$ python3 -q
>>> import numpy as np
>>> np.set_printoptions(precision=1, suppress=True, linewidth=200)
>>> def rnd(a):
...     return np.round(a, 1) + 0
... 
>>> rng = np.random.default_rng(8065)
>>> idx = rng.integers(0, 2, 6)
>>> mat = np.array([[-2, -2, 0, -1, 0, -1],
...     [-2, 1, 1, -1, 1, 0],
...     [1, 2, 1, -1, 2, 1],
...     [-1, 0, -2, -2, 2, -1],
...     [-1, -1, 0, 2, -1, -2],
...     [0, -2, 1, -2, -1, 1]]) * (idx[:, None] == idx)
>>> print(mat)
[[-2  0  0  0  0 -1]
 [ 0  1  0 -1  1  0]
 [ 1  0  1  0  0  1]
 [ 0  0  0 -2  2  0]
 [ 0 -1  0  2 -1  0]
 [ 0  0  1  0  0  1]]
>>> x = np.array([-3, 0, 0, 1, -3, -1])
>>> y = mat @ x
>>> print(y)
[ 7 -4 -4 -8  5 -1]
>>> print(rnd(np.linalg.solve(mat, y)))
[-3.  0.  0.  1. -3. -1.]
>>> idx = rng.permutation(6)
>>> M2 = mat[:, idx] * rng.choice([-1, 1], 6)
>>> print(M2)
[[ 1  0  0  0  2  0]
 [ 0 -1  1 -1  0  0]
 [-1  0  0  0 -1  1]
 [ 0 -2  2  0  0  0]
 [ 0  2 -1  1  0  0]
 [-1  0  0  0  0  1]]
>>> Uu, _, Vt = np.linalg.svd(mat.T @ M2)
>>> print(idx)
[5 3 4 1 0 2]
>>> Q, R = np.linalg.qr(mat)
>>> print(Q.shape, R.shape)
(6, 6) (6, 6)
>>> print(rnd(Q @ R))
[[-2.  0.  0.  0.  0. -1.]
 [ 0.  1.  0. -1.  1.  0.]
 [ 1.  0.  1.  0.  0.  1.]
 [ 0.  0.  0. -2.  2.  0.]
 [ 0. -1.  0.  2. -1.  0.]
 [ 0.  0.  1.  0.  0.  1.]]
>>> idx = rng.permutation(6)
>>> print(idx)
[2 5 1 4 0 3]
>>> M2 = mat[idx][:, idx]
>>> print(rnd(np.sort(np.abs(np.linalg.eigvals(M2)))))
[0.3 0.8 0.8 1.9 2.1 3.4]
>>> print(np.allclose(M2, mat))
False
>>> M2 = np.array([[0.1], [-1.4], [-1.5], [-0.4], [-1.7]])
>>> basis = np.array([[0.2, 1.0, 0.5, -1.9]])
>>> data = M2 @ basis
>>> print(rnd(data))
[[ 0.   0.1  0.  -0.2]
 [-0.3 -1.4 -0.7  2.7]
 [-0.3 -1.5 -0.8  2.8]
 [-0.1 -0.4 -0.2  0.8]
 [-0.3 -1.7 -0.8  3.2]]
>>> print(rnd(np.linalg.norm(data, 2) / np.linalg.norm(data)))
1.0
>>> J = np.array([[52, -31, -19, -24, -35, -15, -39],
...     [-31, 58, -17, 29, 37, 7, 59],
...     [-19, -17, 68, -13, -16, 44, -28],
...     [-24, 29, -13, 46, 22, 4, 20],
...     [-35, 37, -16, 22, 58, -22, 38],
...     [-15, 7, 44, 4, -22, 55, -3],
...     [-39, 59, -28, 20, 38, -3, 87]])
>>> print(np.linalg.cond(J) > 100)
True
>>> print(np.argsort(-np.linalg.norm(J, axis=0).round(6), kind="stable")[:3])
[6 1 4]
>>> print(rnd(np.linalg.norm(J, 2) / np.linalg.norm(J)))
0.8
>>> print(np.linalg.matrix_rank(J, rtol=0.1))
4
>>> idx = rng.permutation(7)
>>> print(idx)
[1 0 3 6 4 5 2]
>>> M2 = J[idx][:, idx]
>>> print(rnd(np.sort(np.abs(np.linalg.eigvals(M2)))))
[  0.    1.9  13.5  37.9  46.6 116.4 207.8]
>>> print(np.diag(M2))
[58 52 46 87 58 55 68]
>>> x = np.array([-1, 0, 1, -1, -2, -2, 0])
>>> a = np.maximum(J @ x, 0)
>>> print(np.maximum(J @ (3 * x), 0))
[159   0 132   0   0   0   0]
>>> Uu, sigma, Vt = np.linalg.svd(J)
>>> print(rnd(sigma))
[207.8 116.4  46.6  37.9  13.5   1.9   0. ]
>>> M2 = Uu[:, :6] @ np.diag(sigma[:6]) @ Vt[:6]
>>> print(rnd(np.linalg.norm(J - M2) / np.linalg.norm(J)))
0.0
>>> W0 = np.loadtxt("data.csv", delimiter=",")
>>> print(W0)
[[ 0. -2. -2. -1.]
 [-1.  1.  1.  2.]
 [-1.  0.  2.  2.]
 [ 0.  2.  0.  0.]
 [ 2.  1.  2. -2.]
 [ 2.  1.  2. -2.]
 [ 2. -2.  2. -2.]]
>>> M2 = np.array([[1, 2, 1], [3, 0, 2], [0, 4, 2], [0, 5, 5]])
>>> print(np.linalg.matrix_rank(np.vstack([W0, M2.T])))
4
>>> M2 @ W0
Traceback (most recent call last):
  File "<python-input-50>", line 1, in <module>
    M2 @ W0
    ~~~^~~~
ValueError: matmul: Input operand 1 has a mismatch in its core dimension 0, with gufunc signature (n?,k),(k,m?)->(n?,m?) (size 7 is different from 3)
>>> print(M2.T @ W0.T)
[[ -6.   2.  -1.   6.   5.   5.  -4.]
 [-13.  12.  16.   0.   2.   2.   2.]
 [-13.  13.  13.   4.  -2.  -2.  -8.]]
>>> print(np.einsum("ij,ij->i", W0, W0))
[ 9.  7.  9.  4. 13. 13. 16.]
>>> print(np.einsum("ij->j", W0))
[ 4.  1.  7. -3.]
>>> print(np.einsum("ik,kj->ji", W0, M2))
[[ -6.   2.  -1.   6.   5.   5.  -4.]
 [-13.  12.  16.   0.   2.   2.   2.]
 [-13.  13.  13.   4.  -2.  -2.  -8.]]
>>> Uu, sigma, Vt = np.linalg.svd(W0)
>>> print(rnd(sigma))
[6.2 4.8 3.1 0.2]
>>> M2 = Uu[:, :3] @ np.diag(sigma[:3]) @ Vt[:3]
>>> print(np.linalg.matrix_rank(W0, rtol=0.05))
3
>>> print(rnd(np.linalg.norm(W0 - M2, 2)), rnd(sigma[3]))
0.2 0.2
>>> blk = np.stack([W0, -1 * W0, W0[::-1]])
>>> print(np.linalg.matrix_rank(blk.reshape(3, -1)))
2
>>> print(np.linalg.matrix_rank(blk))
[4 4 4]
>>> print(np.einsum("bij,cij->bc", blk, blk))
[[ 71. -71.  -2.]
 [-71.  71.   2.]
 [ -2.   2.  71.]]
>>> M2 = np.c_[W0[:, :2] @ np.array([[0, 2], [3, 2]]), np.array([2, 4, 1, 3, 9, 1, 9])]
>>> print(M2)
[[-6. -4.  2.]
 [ 3.  0.  4.]
 [ 0. -2.  1.]
 [ 6.  4.  3.]
 [ 3.  6.  9.]
 [ 3.  6.  1.]
 [-6.  0.  9.]]
>>> print(np.linalg.matrix_rank(np.c_[W0, M2]))
5
>>> print(rnd(np.linalg.lstsq(W0, M2[:, 0])[0]))
[0. 3. 0. 0.]
>>> m1 = np.load("x.npy")
>>> print(m1)
[[ 0  4 -3  1  2  4]
 [-4  0  0 -4 -2  1]
 [ 3  0  0  3 -2 -4]
 [-1  4 -3  0  1 -2]
 [-2  2  2 -1  0  1]
 [-4 -1  4  2 -1  0]]
>>> r0, g = data[1], data[3]
>>> print(rnd(r0 @ r0))
9.6
>>> print(rnd(r0 @ g))
2.7
>>> p = (r0 @ g) / (r0 @ r0) * r0
>>> print(rnd(p))
[-0.1 -0.4 -0.2  0.8]
>>> print(np.linalg.matrix_rank(np.outer(r0, g)))
1
>>> print(rnd(np.outer(r0, g)))
[[ 0.   0.1  0.1 -0.2]
 [ 0.1  0.6  0.3 -1.1]
 [ 0.1  0.3  0.1 -0.5]
 [-0.2 -1.1 -0.5  2. ]]
>>> blk = np.stack([m1, -3 * m1, m1[::-1]])
>>> print(blk.shape)
(3, 6, 6)
>>> print(np.linalg.matrix_rank(blk.reshape(3, -1)))
2
>>> print(np.einsum("bij,cij->bc", blk, blk))
[[ 204 -612    0]
 [-612 1836    0]
 [   0    0  204]]
>>> idx = rng.permutation(6)
>>> print(idx)
[1 5 2 3 4 0]
>>> M2 = m1[idx][:, idx]
>>> print(np.diag(M2))
[0 0 0 0 0 0]
>>> print(rnd(np.sort(np.abs(np.linalg.eigvals(M2)))))
[1.9 1.9 5.  5.  8.6 8.6]
